In [1]: import numpy as np

In [2]: np.set_printoptions(suppress=True, linewidth=200)

In [3]: rnd = lambda a: np.round(a, 2) + 0

In [4]: arr = np.loadtxt("case2.csv", delimiter=",")

In [5]: print(rnd(arr))
[[ 1.16 -0.99 -1.46 -2.13]
 [ 2.2   1.02  1.71 -0.44]
 [ 1.39 -1.97 -0.16  1.78]
 [-0.93 -1.77  1.98 -1.04]]

In [6]: x0 = np.array([-2, 0, 4, -2])

In [7]: a = np.maximum(arr @ x0, 0)

In [8]: print(np.flatnonzero(a > 1e-9))
[1 3]

In [9]: print(rnd(arr.T @ a))
[ -3.74 -17.61  29.18 -13.81]

In [10]: print(rnd(np.maximum(arr @ x0, 0) - np.maximum(-arr @ x0, 0)))
[-3.89  3.3  -7.01 11.87]

In [11]: print(rnd(np.tanh(arr @ x0)))
[-1.  1. -1.  1.]

In [12]: print(rnd(arr * (a > 1e-9)[:, None]))
[[ 0.    0.    0.    0.  ]
 [ 2.2   1.02  1.71 -0.44]
 [ 0.    0.    0.    0.  ]
 [-0.93 -1.77  1.98 -1.04]]

In [13]: B = np.array([[-2, 0, -2], [-3, 3, 0], [-2, -3, 1]])

In [14]: data = np.tril(B)

In [15]: print(data)
[[-2  0  0]
 [-3  3  0]
 [-2 -3  1]]

In [16]: # triangular

In [17]: rng = np.random.default_rng(99670)

In [18]: B = data + rng.integers(-2, 3, (3, 2)) @ rng.integers(-2, 3, (2, 3))

In [19]: print(B)
[[-6  0 -2]
 [-7  3 -2]
 [-2 -1 -5]]

In [20]: print(B - data)
[[-4  0 -2]
 [-4  0 -2]
 [ 0  2 -6]]

In [21]: x0 = np.array([-1, -1, -1])

In [22]: rhs = data @ x0

In [23]: b, lr = np.zeros(3), 1 / np.linalg.norm(data, 2) ** 2

In [24]: for i in range(6):
    ...:     b -= lr * data.T @ (data @ b - rhs)
    ...:     if i % 2 == 0: print(i, round(np.linalg.norm(data @ b - rhs), 2))
    ...: 
0 1.22
2 0.44
4 0.43

In [25]: print(rnd(np.linalg.cond(data)))
13.42

In [26]: mat = np.load("run6.npy")

In [27]: print(mat)
[[  1  -5  -3  -1 -10]
 [  0   0  -5  -2   0]
 [ -5  -2   1  -4  -4]
 [  4   0   3   5   0]
 [ -4  -4   4  -1  -8]
 [  3   3   4  -3   6]]

In [28]: # rank 4

In [29]: U, sv, Vh = np.linalg.svd(mat)

In [30]: print(rnd(sv))
[17.18  8.79  8.69  4.6   0.  ]

In [31]: print(np.argmax(sv[:-1] / (sv[1:] + 1e-6)) + 1)
4

In [32]: B = U[:, :4] @ np.diag(sv[:4]) @ Vh[:4]

In [33]: print(np.linalg.matrix_rank(B))
4

In [34]: print(rnd(B))
[[  1.  -5.  -3.  -1. -10.]
 [  0.   0.  -5.  -2.   0.]
 [ -5.  -2.   1.  -4.  -4.]
 [  4.   0.   3.   5.   0.]
 [ -4.  -4.   4.  -1.  -8.]
 [  3.   3.   4.  -3.   6.]]

In [35]: print(rnd(np.linalg.norm(mat - B, 2)), rnd(sv[4]))
0.0 0.0

In [36]: print(rnd(np.linalg.norm(mat - B) / np.linalg.norm(mat)))
0.0

In [37]: print(np.linalg.matrix_rank(mat, rtol=0.05))
4

In [38]: print(rnd(np.abs(mat - B).max()))
0.0

In [39]: W1 = np.array([[2, 2, 2, 3],
    ...:     [-3, -1, 3, 2],
    ...:     [1, 0, 1, -3],
    ...:     [0, 0, 3, 1],
    ...:     [2, 2, -3, -3]])

In [40]: b = np.array([4, 3, 5, -1])

In [41]: H = np.maximum(mat @ W1 + b, 0)

In [42]: print((H > 0).astype(int))
[[0 0 1 1]
 [0 1 0 1]
 [0 0 0 0]
 [1 1 1 1]
 [0 0 1 0]
 [1 1 0 0]]

In [43]: print(rnd((H > 0).mean(axis=0)))
[0.33 0.5  0.5  0.5 ]

In [44]: print(H)
[[ 0  0 16 30]
 [ 0  3  0 12]
 [ 0  0  0  0]
 [15 11 31  7]
 [ 0  0 10  0]
 [17 18  0  0]]

In [45]: Z = np.array([[0, 1], [-3, -1], [-3, -1], [3, 2]])

In [46]: print(H @ Z)
[[  42   44]
 [  27   21]
 [   0    0]
 [-105  -13]
 [ -30  -10]
 [ -54   -1]]

In [47]: print(W1 @ Z)
[[ -3   4]
 [  0  -1]
 [-12  -6]
 [ -6  -1]
 [ -6  -3]]

In [48]: def softmax(z):
    ...:     e = np.exp(z - z.max(axis=-1, keepdims=True))
    ...:     return e / e.sum(axis=-1, keepdims=True)
    ...: 

In [49]: print(rnd(softmax(H[3] + -3)))
[0. 0. 1. 0.]

In [50]: print(rnd(softmax(H).sum(axis=1)))
[1. 1. 1. 1. 1. 1.]

In [51]: print(rnd(softmax(H[3])))
[0. 0. 1. 0.]

In [52]: print(rnd(softmax(10 * H[3])))
[0. 0. 1. 0.]

In [53]: S = H @ H.T / np.sqrt(4)

In [54]: print(rnd(softmax(S)))
[[1.   0.   0.   0.   0.   0.  ]
 [1.   0.   0.   0.   0.   0.  ]
 [0.17 0.17 0.17 0.17 0.17 0.17]
 [0.   0.   0.   1.   0.   0.  ]
 [0.   0.   0.   1.   0.   0.  ]
 [0.   0.   0.   0.   0.   1.  ]]

In [55]: print(softmax(S).round(6).argmax(axis=1))
[0 0 0 3 3 5]

In [56]: print(softmax(S)[3] @ H)
[15. 11. 31.  7.]

In [57]: print(np.linalg.lstsq(mat[:-1].T, mat[-1])[2])
4

In [58]: print(np.allclose(mat[:-1].T @ np.linalg.lstsq(mat[:-1].T, mat[-1])[0], mat[-1]))
True

In [59]: r = np.linalg.matrix_rank(mat)

In [60]: print(r)
4

In [61]: N = np.linalg.svd(mat)[2][r:].T

In [62]: print(np.linalg.matrix_rank(mat.T @ mat), np.linalg.matrix_rank(mat @ mat.T))
4 4

In [63]: print(rnd(N[:, 0] / N[np.abs(N[:, 0]).round(6).argmax(), 0]))
[ 0.   1.   0.   0.  -0.5]

In [64]: print([int(np.linalg.matrix_rank(mat[:i])) for i in range(1, len(mat) + 1)])
[1, 2, 3, 4, 4, 4]

In [65]: print(rnd(mat @ N))
[[0.]
 [0.]
 [0.]
 [0.]
 [0.]
 [0.]]

In [66]: print([int(np.linalg.matrix_rank(np.delete(mat, i, axis=0))) for i in range(6)])
[4, 4, 4, 4, 4, 4]

In [67]: m1 = np.array([[0, 0, 4], [4, 0, 0], [0, 5, 0]])

In [68]: B = m1 / np.sqrt((m1 ** 2).mean(axis=1, keepdims=True))

In [69]: print(rnd(m1 - m1.mean(axis=1, keepdims=True)))
[[-1.33 -1.33  2.67]
 [ 2.67 -1.33 -1.33]
 [-1.67  3.33 -1.67]]

In [70]: print(np.linalg.matrix_rank(B) == np.linalg.matrix_rank(m1))
True

In [71]: print(rnd(B[0]))
[0.   0.   1.73]

In [72]: print(np.linalg.matrix_rank(m1 - m1.mean(axis=1, keepdims=True)))
2

In [73]: F = np.load("a.npy")

In [74]: print(F)
[[ 0  0 -1 -4]
 [ 0  0 -1  3]
 [ 1  1  0 -1]
 [ 4 -3  1  0]]

In [75]: # skew-symmetric

In [76]: B = np.linalg.inv(F)

In [77]: print(rnd(B))
[[ 0.    0.14  0.43  0.14]
 [-0.14  0.    0.57 -0.14]
 [-0.43 -0.57  0.    0.  ]
 [-0.14  0.14  0.    0.  ]]

In [78]: print(rnd(np.linalg.slogdet(F)[0]))
1.0

In [79]: print(np.kron(np.eye(2, dtype=int), F))
[[ 0  0 -1 -4  0  0  0  0]
 [ 0  0 -1  3  0  0  0  0]
 [ 1  1  0 -1  0  0  0  0]
 [ 4 -3  1  0  0  0  0  0]
 [ 0  0  0  0  0  0 -1 -4]
 [ 0  0  0  0  0  0 -1  3]
 [ 0  0  0  0  1  1  0 -1]
 [ 0  0  0  0  4 -3  1  0]]

In [80]: print(rnd(np.linalg.eigvals(F)))
[0.+5.11j 0.-5.11j 0.+1.37j 0.-1.37j]

In [81]: print(np.einsum("ij,ji->", F, F))
-56

In [82]: print(rnd(np.linalg.det(F.T)))
49.0

In [83]: print(rnd(np.linalg.det(2 * F)), rnd(np.linalg.det(F)))
784.0 49.0

In [84]: print(np.allclose(F, F.T))
False

In [85]: print(np.trace(F))
0

In [86]: print(rnd(np.linalg.det(F)))
49.0

In [87]: print(rnd(np.sort(np.abs(np.linalg.eigvals(F)))))
[1.37 1.37 5.11 5.11]

In [88]: print((F + F.T) / 2)
[[0. 0. 0. 0.]
 [0. 0. 0. 0.]
 [0. 0. 0. 0.]
 [0. 0. 0. 0.]]

In [89]: B = F + rng.integers(-2, 3, (4, 2)) @ rng.integers(-2, 3, (2, 4))

In [90]: print(B)
[[ -4   4   1  -4]
 [ -4   4   1   4]
 [ -1   3   1   0]
 [ 12 -11  -3  -2]]

In [91]: print(B - F)
[[-4  4  2  0]
 [-4  4  2  1]
 [-2  2  1  1]
 [ 8 -8 -4 -2]]

In [92]: print(np.abs(B - F).sum(axis=1))
[10 11  6 22]

In [93]: print(np.linalg.matrix_rank(B - F, tol=1e-8))
2
